$ ipython --no-banner

In [1]: import numpy as np

In [2]: from numpy import linalg as LA

In [3]: np.set_printoptions(suppress=True, linewidth=200)

In [4]: M = np.diag(10 * np.array([1, -5, -4])) + np.array([[-3, 3, -2], [4, -1, 1], [-3, -5, -1]])

In [5]: print(M)
[[  7   3  -2]
 [  4 -51   1]
 [ -3  -5 -41]]

In [6]: u = np.array([0, -3])

In [7]: print(np.convolve(M[1], u))
[  0 -12 153  -3]

In [8]: print(np.polyval(u, M[1]))
[-3 -3 -3]

In [9]: print(np.cross(M[1, :3], M[2, :3]))
[2096  161 -173]

In [10]: print(np.array([np.convolve(row, u, "same") for row in M]))
[[  0 -21  -9]
 [  0 -12 153]
 [  0   9  15]]

In [11]: P = np.triu(np.array([[5, -6, -1], [7, -2, 3], [5, -2, 4]]), 1) + np.eye(3)

In [12]: M2 = P @ M @ LA.inv(P)

In [13]: print(LA.matrix_rank(M2))
3

In [14]: print(np.round(np.poly(M2), 2))
[     1.     85.   1434. -15501.]

In [15]: print(M2)
[[ -14.  230. -671.]
 [  -5.  -96.  161.]
 [  -3.  -23.   25.]]

In [16]: print(np.trace(M2), np.trace(M))
-85.0 -85

In [17]: Q, V = LA.qr(M[:, :1])[0], LA.qr(M[:, 1:])[0]

In [18]: sig = LA.svd(Q.T @ V, compute_uv=False)

In [19]: print((sig > 0.9).sum())
0

In [20]: print(round(float(LA.norm(Q @ Q.T - V @ V.T, 2)), 2))
1.0

In [21]: print(np.round(np.degrees(np.arccos(sig.clip(0, 1))), 2))
[58.99]

In [22]: J = np.load("mat.npy")

In [23]: print(J)
[[-1  1  2 -2  2  4]
 [ 2 -2  0  4 -4  0]
 [-2  1  1 -4  2  2]
 [ 3 -3 -6 -1  1  2]
 [-6  6  0  2 -2  0]
 [ 6 -3 -3 -2  1  1]]

In [24]: def softmax(z):
    ...:     e = np.exp(z - z.max(axis=-1, keepdims=True))
    ...:     return e / e.sum(axis=-1, keepdims=True)
    ...: 

In [25]: print(np.round(softmax(J[1]), 2) + 0)
[0.12 0.   0.02 0.85 0.   0.02]

In [26]: print(np.round(softmax(10 * J[1]), 2) + 0)
[0. 0. 0. 1. 0. 0.]

In [27]: print(np.round(softmax(J).sum(axis=1), 2))
[1. 1. 1. 1. 1. 1.]

In [28]: S = J @ J.T / np.sqrt(6)

In [29]: print(softmax(S).round(6).argmax(axis=1))
[0 1 2 3 4 5]

In [30]: print(np.round(softmax(S + np.triu(np.full(S.shape, -np.inf), 1)), 2) + 0)
[[1.   0.   0.   0.   0.   0.  ]
 [0.   1.   0.   0.   0.   0.  ]
 [0.11 0.   0.89 0.   0.   0.  ]
 [0.   0.   0.   1.   0.   0.  ]
 [0.   0.   0.   0.   1.   0.  ]
 [0.   0.   0.   0.02 0.   0.98]]

In [31]: u = np.array([-2, 2, 2])

In [32]: print(np.array([np.convolve(row, u, "same") for row in J]))
[[ -4  -4  10  -4  -8  12]
 [  8   0 -12  16   0  -8]
 [ -6  -4  12 -10  -8   8]
 [ 12  12 -16 -16  -4   6]
 [-24   0   8   8   0  -4]
 [ 18  12  -8 -12  -4   4]]

In [33]: M2 = J[0, 0] * J[1:] - np.outer(J[1:, 0], J[0])

In [34]: print(M2)
[[  0   0  -4   0   0  -8]
 [  0   1   3   0   2   6]
 [  0   0   0   7  -7 -14]
 [  0   0  12 -14  14  24]
 [  0  -3  -9  14 -13 -25]]

In [35]: print(np.flatnonzero(~M2.round(6).any(axis=1)))
[]

In [36]: print(LA.norm(M2, axis=1).argmax())
3

In [37]: print(np.round(LA.norm(M2, axis=1), 2))
[ 8.94  7.07 17.15 33.35 32.86]

In [38]: print(round(float(LA.norm(M2) ** 2 / LA.norm(M2, 2) ** 2), 2))
1.03

In [39]: t = np.radians(36)

In [40]: r_ = np.eye(6)

In [41]: r_[2, 2] = r_[1, 1] = np.cos(t)

In [42]: r_[2, 1], r_[1, 2] = -np.sin(t), np.sin(t)

In [43]: print(r_.round(2))
[[ 1.    0.    0.    0.    0.    0.  ]
 [ 0.    0.81  0.59  0.    0.    0.  ]
 [ 0.   -0.59  0.81  0.    0.    0.  ]
 [ 0.    0.    0.    1.    0.    0.  ]
 [ 0.    0.    0.    0.    1.    0.  ]
 [ 0.    0.    0.    0.    0.    1.  ]]

In [44]: M2 = J @ r_.T

In [45]: print(np.allclose(J @ J.T, M2 @ M2.T))
True

In [46]: print(np.allclose(LA.norm(J, axis=1), LA.norm(M2, axis=1)))
True

In [47]: F = np.load("m.npy")

In [48]: print(F)
[[-2.74  2.85  3.06]
 [ 1.71  2.23  4.13]
 [-2.39  4.36  0.56]
 [ 1.2  -3.    3.82]
 [ 1.67  2.92 -3.7 ]
 [ 2.45 -4.34  0.36]
 [ 4.51 -1.89  1.04]
 [-3.31  2.45  2.84]
 [-0.57  4.01 -2.93]
 [-0.6   0.52  4.94]
 [-4.38  2.41  0.11]
 [-1.44  1.75  4.46]
 [-1.86 -3.98  2.38]
 [ 1.85 -0.79  4.58]
 [-3.24 -1.22 -3.61]
 [-0.25 -4.51 -2.14]
 [-3.63 -3.    1.69]
 [-4.27 -0.77  2.49]
 [-1.51 -4.63  1.14]
 [ 4.26 -0.29  2.61]
 [ 0.35  3.22  3.81]
 [ 4.95  0.43 -0.54]
 [ 3.32 -2.83 -2.45]
 [-4.72  1.62  0.32]
 [ 0.68 -2.82 -4.08]
 [-4.96  0.36 -0.55]
 [-4.61  1.53  1.2 ]
 [ 0.39  1.56 -4.73]
 [-4.27  1.54 -2.1 ]
 [ 3.16  3.86 -0.35]
 [ 4.78  0.2  -1.45]]

In [49]: z = F[:, 2] > np.median(F[:, 2])

In [50]: u = F[z].mean(axis=0) - F[~z].mean(axis=0)

In [51]: print(u.round(2))
[-0.46 -0.73  4.65]

In [52]: print(np.argsort(-np.abs(u).round(6), kind="stable"))
[2 1 0]

In [53]: print(z.astype(int))
[1 1 0 1 0 0 1 1 0 1 0 1 1 1 0 0 1 1 1 1 1 0 0 0 0 0 1 0 0 0 0]

In [54]: print(np.round(LA.svd(J, compute_uv=False), 2))
[13.08  8.98  5.43  3.73  1.83  1.26]

In [55]: np.zeros(6, 6)
Traceback (most recent call last):
  Cell In[55], line 1
    np.zeros(6, 6)
TypeError: Cannot interpret '6' as a data type


In [56]: print(np.abs(J).max())
6

In [57]: J[6]
Traceback (most recent call last):
  Cell In[57], line 1
    J[6]
IndexError: index 6 is out of bounds for axis 0 with size 6


In [58]: print(LA.matrix_rank(J))
6

In [59]: print(np.count_nonzero(J))
32

In [60]: print(J.sum(axis=0))
[ 2  0 -6 -3  0  9]

In [61]: print(J - J[0])
[[ 0  0  0  0  0  0]
 [ 3 -3 -2  6 -6 -4]
 [-1  0 -1 -2  0 -2]
 [ 4 -4 -8  1 -1 -2]
 [-5  5 -2  4 -4 -4]
 [ 7 -4 -5  0 -1 -3]]

In [62]: print(np.unravel_index(np.abs(J).argmax(), J.shape))
(np.int64(3), np.int64(2))

In [63]: M2 = F / LA.norm(F, axis=1, keepdims=True)

In [64]: G = M2 @ M2.T

In [65]: print(np.argwhere(np.triu(np.abs(G) > 0.95, 1)))
[[ 0  7]
 [ 0 22]
 [ 2  5]
 [ 3  8]
 [ 6 10]
 [ 6 23]
 [ 6 28]
 [ 7 22]
 [ 9 11]
 [10 23]
 [10 26]
 [11 24]
 [12 18]
 [17 30]
 [19 28]
 [20 24]
 [21 25]
 [21 30]
 [23 25]
 [23 26]]

In [66]: print(np.round(LA.norm(M2, axis=1), 2))
[1. 1. 1. 1. 1. 1. 1. 1. 1. 1. 1. 1. 1. 1. 1. 1. 1. 1. 1. 1. 1. 1. 1. 1. 1. 1. 1. 1. 1. 1. 1.]

In [67]: print((G - 2 * np.eye(31)).round(6).argmax(axis=1))
[ 7 20 10 13 27  6 19  0  4 11 23  9 18  3 28 24 12 16 12  6  1 30 24 10 15 23 23  4 25  4 21]

In [68]: print(np.round(np.degrees(np.arccos(np.clip(G[13, 7], -1, 1))), 2))
78.6

In [69]: G = F.T @ F

In [70]: print(np.round(LA.svd(F, compute_uv=False) ** 2, 2))
[330.88 238.78 205.64]

In [71]: print(round(float(np.trace(G)), 2), round((F ** 2).sum(), 2))
775.29 775.29

In [72]: print(G.round(2))
[[304.35 -42.48 -24.85]
 [-42.48 224.02   8.75]
 [-24.85   8.75 246.92]]

In [73]: print(LA.matrix_rank(G))
3

In [74]: print(np.round(np.diag(G), 2))
[304.35 224.02 246.92]

In [75]: A = np.loadtxt("data.csv", delimiter=",")

In [76]: print(A.round(2))
[[ 0.48  0.2  -0.2   0.41]
 [ 0.2   0.09 -0.09  0.17]
 [-0.2  -0.09  0.09 -0.17]
 [ 0.41  0.17 -0.17  0.35]]

In [77]: print(round(LA.det(A), 2))
-0.0

In [78]: LA.determinant(A)
Traceback (most recent call last):
  Cell In[78], line 1
    LA.determinant(A)
AttributeError: module 'numpy.linalg' has no attribute 'determinant'


In [79]: A.inv()
Traceback (most recent call last):
  Cell In[79], line 1
    A.inv()
AttributeError: 'numpy.ndarray' object has no attribute 'inv'


In [80]: print(np.round((A + A.T) / 2, 2))
[[ 0.48  0.2  -0.2   0.41]
 [ 0.2   0.09 -0.09  0.17]
 [-0.2  -0.09  0.09 -0.17]
 [ 0.41  0.17 -0.17  0.35]]

In [81]: print(np.round(np.abs(LA.eigvals(A)).max(), 2))
1.0

In [82]: print(np.allclose(A @ A.T, A.T @ A))
True

In [83]: assert A == A.T
Traceback (most recent call last):
  Cell In[83], line 1
    assert A == A.T
ValueError: The truth value of an array with more than one element is ambiguous. Use a.any() or a.all()


In [84]: data = np.loadtxt("run2.csv", delimiter=",")

In [85]: print(data)
[[ 1. -1. -3.  2. -3.]
 [-1. -1. -1. -1.  0.]
 [-1. -1. -1. -1.  0.]
 [ 2. -2. -2.  3.  3.]
 [-3. -3.  0.  3.  3.]]

In [86]: left, sig, Vt = LA.svd(data)

In [87]: V = Vt[:(sig > 1e-8).sum()]

In [88]: rng = np.random.default_rng(46087)

In [89]: x = data[0] + 4 * data[1] + rng.integers(2) * np.eye(5)[3]

In [90]: print(x)
[-3. -5. -7. -1. -3.]

In [91]: print(LA.matrix_rank(np.vstack([data, x])))
5

In [92]: M2 = LA.inv(J)

In [93]: print(M2.round(2))
[[ 0.07 -0.04 -0.14 -0.14  0.07  0.29]
 [ 0.07 -0.11 -0.14 -0.14  0.21  0.29]
 [ 0.07  0.04 -0.   -0.14 -0.07 -0.  ]
 [ 0.21 -0.11 -0.43  0.07 -0.04 -0.14]
 [ 0.21 -0.32 -0.43  0.07 -0.11 -0.14]
 [ 0.21  0.11  0.    0.07  0.04  0.  ]]

In [94]: print(round(LA.det(J) * LA.det(M2), 2))
1.0

In [95]: print(np.allclose(M2, J.T))
False

In [96]: print(np.round(J @ M2, 2) + 0)
[[1. 0. 0. 0. 0. 0.]
 [0. 1. 0. 0. 0. 0.]
 [0. 0. 1. 0. 0. 0.]
 [0. 0. 0. 1. 0. 0.]
 [0. 0. 0. 0. 1. 0.]
 [0. 0. 0. 0. 0. 1.]]

In [97]: print(round(LA.slogdet(J)[0], 2))
1.0

In [98]: print((np.abs(M2) > 1e-9).astype(int))
[[1 1 1 1 1 1]
 [1 1 1 1 1 1]
 [1 1 0 1 1 0]
 [1 1 1 1 1 1]
 [1 1 1 1 1 1]
 [1 1 0 1 1 0]]
